>>> import numpy as np
>>> import numpy.linalg as la
>>> np.set_printoptions(suppress=True, linewidth=140)
>>> def rd(a):
...     return np.round(a, 1) + 0
... 
>>> W0 = np.load("layer4.npy")
>>> W0
array([[ 1.6,  4.5,  2.3,  4.6, -1.9,  1.2, -2.5],
       [ 2. ,  5.1, -0.2,  3.7, -2.7,  1.3, -1.4],
       [-0.2, -2.1, -4.1, -3.8,  0. , -0.4,  3.2],
       [ 1.2,  5.6,  2.8,  6.9, -1.9,  1. , -4.1],
       [-1.6, -4.4, -2.4, -4.5,  1.9, -1.3,  2.5],
       [-0.4, -3.9, -2. , -5.7,  0.8, -0.4,  3.4],
       [ 1.4,  2.3,  4.4,  2.6, -0.9,  1.1, -2.3],
       [ 1.7,  1.2, -2.3, -1.7, -1.8,  0.9,  2. ],
       [-2. , -3.3,  4.5, -0.1,  2.6, -1. , -1.9],
       [-2.4, -0.8, -0.7,  2.8,  1.8, -1.8, -1.6],
       [-1.2, -5.5, -3. , -6.7,  1.9, -1.1,  3.9],
       [ 0.9,  3.3,  4.7,  4.6, -1.3,  1.2, -3.7],
       [ 1. ,  3.5,  4.8,  4.9, -0.9,  1.1, -3.8],
       [ 1.1, -1.3, -3.6, -5.2, -0.9,  0.7,  3.9],
       [ 0.2,  3.8,  7.8,  7.6,  0. ,  0.7, -6.3],
       [ 1.1, -1.6, -3.4, -5. , -0.7,  0.4,  4. ],
       [-2.2, -2.1,  5.1,  2.1,  2.8, -1.2, -3.3],
       [ 1.8,  5.4, -0.2,  4. , -2.7,  1.5, -1.3],
       [-0.1,  1.3, -5.7,  0.4, -0.9, -0.7,  1.7],
       [-2.4, -2.2,  4.8,  2.3,  2.7, -1.2, -3.4],
       [ 1.4,  2.3,  4.5,  2.3, -1.1,  1.3, -2.4],
       [-1.7,  0. , -3.6,  2.3,  1. , -1.7, -0.5],
       [ 1.7, -0.7, -6.1, -5.7, -1.7,  0.5,  5.1],
       [ 1.9,  3.3, -4.3,  0.2, -2.7,  1.1,  1.6],
       [ 0.5,  2.6,  1.4,  3.3, -0.9,  0.6, -2. ],
       [ 1. ,  5.9, -3.3,  5.1, -2.8,  0.5, -0.9],
       [ 0. ,  0.2, -6.2, -1.8, -0.9, -0.6,  3.1],
       [-1.9,  0. , -3.3,  2.4,  0.7, -1.8, -0.2]])
>>> cen = W0 - W0.mean(axis=0)
>>> left, s, VT = la.svd(cen, full_matrices=False)
>>> rd(cen.mean(axis=0))
array([0., 0., 0., 0., 0., 0., 0.])
>>> np.abs(left[:, 0]).argmax()
np.int64(14)
>>> (np.sign(left[:, 0]) == np.sign(left[0, 0])).astype(int)
array([1, 1, 0, 1, 0, 0, 1, 0, 1, 1, 0, 1, 1, 0, 1, 0, 1, 1, 0, 1, 1, 0, 0, 0, 1, 1, 0, 0])
>>> rd(VT[0] * np.sign(VT[0, np.abs(VT[0]).argmax()]))
array([ 0. ,  0.4,  0.5,  0.6, -0.1,  0.1, -0.5])
>>> K = np.array([[2, 9, 0],
...     [0, 5, 0],
...     [0, 0, 4],
...     [0, 1, 3],
...     [0, 3, 0],
...     [0, 0, 2],
...     [0, 7, 2],
...     [0, 9, 2],
...     [0, 3, 2],
...     [0, 1, 2]])
>>> G = np.cov(W0, rowvar=False)
>>> rd(W0.std(axis=0))
array([1.5, 3.2, 4. , 4.1, 1.7, 1.1, 3. ])
>>> np.argwhere(np.triu(np.abs(np.corrcoef(W0.T)) > 0.8, 1))
array([[0, 4],
       [0, 5],
       [1, 4],
       [2, 6],
       [3, 6],
       [4, 5]])
>>> rd(np.corrcoef(W0.T))
array([[ 1. ,  0.7, -0.1,  0.1, -0.9,  0.9,  0.1],
       [ 0.7,  1. ,  0.3,  0.8, -0.8,  0.7, -0.5],
       [-0.1,  0.3,  1. ,  0.6,  0.2,  0.3, -0.9],
       [ 0.1,  0.8,  0.6,  1. , -0.3,  0.3, -0.9],
       [-0.9, -0.8,  0.2, -0.3,  1. , -0.8,  0. ],
       [ 0.9,  0.7,  0.3,  0.3, -0.8,  1. , -0.2],
       [ 0.1, -0.5, -0.9, -0.9,  0. , -0.2,  1. ]])
>>> rd(np.polyfit(W0[:, 3], W0[:, 2], 1))
array([ 0.6, -0.8])
>>> print(rd(np.median(W0, axis=0)))
[ 0.7  0.7 -1.4  2.3 -0.9  0.5 -1.1]
>>> rd(np.corrcoef(W0[:, 3], W0[:, 2])[0, 1])
np.float64(0.6)
>>> G.shape
(7, 7)
>>> rd(la.eigvalsh(G)[::-1])
array([41.9, 14.4,  4.4,  0. ,  0. ,  0. ,  0. ])
>>> np.argsort(-W0.std(axis=0).round(6), kind="stable")
array([3, 2, 1, 6, 4, 0, 5])
